$ python -q
>>> import numpy as np
>>> np.set_printoptions(precision=3, suppress=True, linewidth=120)
>>> tidy = lambda a: np.round(a, 3) + 0
>>> out = np.array([[2, 2], [2, 3], [1, 0], [3, 0]])
>>> W2 = np.array([[3, -1, 0, 3, 3], [-2, -3, 1, -2, -1]])
>>> rng = np.random.default_rng(80972)
>>> F = out @ W2 + 0.3 * rng.normal(size=(4, 5))
>>> tidy(F)
array([[  1.73 ,  -8.037,   2.239,   1.557,   3.763],
       [  0.172, -10.806,   2.72 ,  -0.174,   3.092],
       [  2.589,  -1.   ,  -0.192,   2.713,   3.502],
       [  9.341,  -3.056,   0.121,   9.44 ,   9.155]])
>>> out = F + rng.integers(-2, 3, (4, 2)) @ rng.integers(-2, 3, (2, 5))
>>> tidy(out)
array([[  1.73 , -10.037,   2.239,  -0.443,   1.763],
       [  0.172,  -8.806,   2.72 ,   1.826,   5.092],
       [  2.589,   1.   ,  -0.192,   4.713,   5.502],
       [ 10.341,  -1.056,  -1.879,  11.44 ,   9.155]])
>>> tidy(np.linalg.svd(out - F, compute_uv=False))
array([6.52 , 2.548, 0.   , 0.   ])
>>> np.linalg.matrix_rank(out - F, tol=1e-8)
np.int64(2)
>>> T = np.stack([out, 3 * out, out[::-1]])
>>> print(tidy(np.einsum("bij,cij->bc", T, T)))
[[ 612.785 1838.354  126.17 ]
 [1838.354 5515.062  378.509]
 [ 126.17   378.509  612.785]]
>>> np.linalg.matrix_rank(T)
array([4, 4, 4])
>>> np.linalg.matrix_rank(T.reshape(3, -1))
np.int64(2)
>>> print((T @ out.T).shape)
(3, 4, 4)
>>> x0 = np.array([1, 0, 3, 0, 0])
>>> tidy(F @ np.eye(5)[4])
array([3.763, 3.092, 3.502, 9.155])
>>> tidy(np.einsum("ij,j->i", F, x0))
array([8.447, 8.33 , 2.013, 9.704])
>>> np.linalg.norm(F @ x0) <= np.linalg.norm(F, 2) * np.linalg.norm(x0) + 1e-9
np.True_
>>> print(tidy((F * x0).sum(axis=1)))
[8.447 8.33  2.013 9.704]
>>> tidy(F @ np.ones(5))
array([ 1.251, -4.997,  7.612, 25.001])
>>> tidy(F @ (2 * x0))
array([16.894, 16.661,  4.027, 19.408])
>>> def softmax(z):
...     e = np.exp(z - z.max(axis=-1, keepdims=True))
...     return e / e.sum(axis=-1, keepdims=True)
... 
>>> tidy(softmax(10 * F[3]))
array([0.26, 0.  , 0.  , 0.7 , 0.04])
>>> S = F @ F.T / np.sqrt(5)
>>> tidy(softmax(S)[3] @ F)
array([ 9.341, -3.056,  0.121,  9.44 ,  9.155])
>>> print(np.linalg.cond(F) > 100)
False
>>> np.argsort(-np.linalg.norm(F, axis=0).round(6), kind="stable")[:3]
array([1, 4, 3])
>>> tidy(np.linalg.norm(F, 2) / np.linalg.norm(F))
np.float64(0.851)
>>> np.linalg.matrix_rank(F, rtol=0.1)
np.int64(2)
>>> print([round(float(x), 3) for x in np.linalg.svd(F, compute_uv=False)[:3]])
[19.397, 11.958, 0.754]
>>> A = np.load("test12.npy")
>>> A
array([[ 1.951, -0.393,  0.918],
       [-0.393,  2.852,  0.344],
       [ 0.918,  0.344,  2.197]])
>>> Lm = np.linalg.cholesky(A)
>>> tidy(np.diag(Lm) ** 2)
array([1.951, 2.773, 1.664])
>>> tidy(Lm)
array([[ 1.397,  0.   ,  0.   ],
       [-0.281,  1.665,  0.   ],
       [ 0.657,  0.318,  1.29 ]])
>>> tidy(A / np.sqrt(np.outer(np.diag(A), np.diag(A))))
array([[ 1.   , -0.167,  0.443],
       [-0.167,  1.   ,  0.137],
       [ 0.443,  0.137,  1.   ]])
>>> np.allclose(A, A.T)
True
>>> tidy(np.abs(np.linalg.eigvals(A)).max())
np.float64(3.0)
>>> print(tidy(np.linalg.matrix_power(A, 3)))
[[13.361 -5.107 11.938]
 [-5.107 25.067  4.472]
 [11.938  4.472 16.561]]
>>> tidy(np.sort(np.abs(np.linalg.eigvals(A))))
array([1.   , 2.999, 3.   ])
>>> tidy(A @ A)
array([[ 4.804, -1.572,  3.673],
       [-1.572,  8.407,  1.376],
       [ 3.673,  1.376,  5.788]])
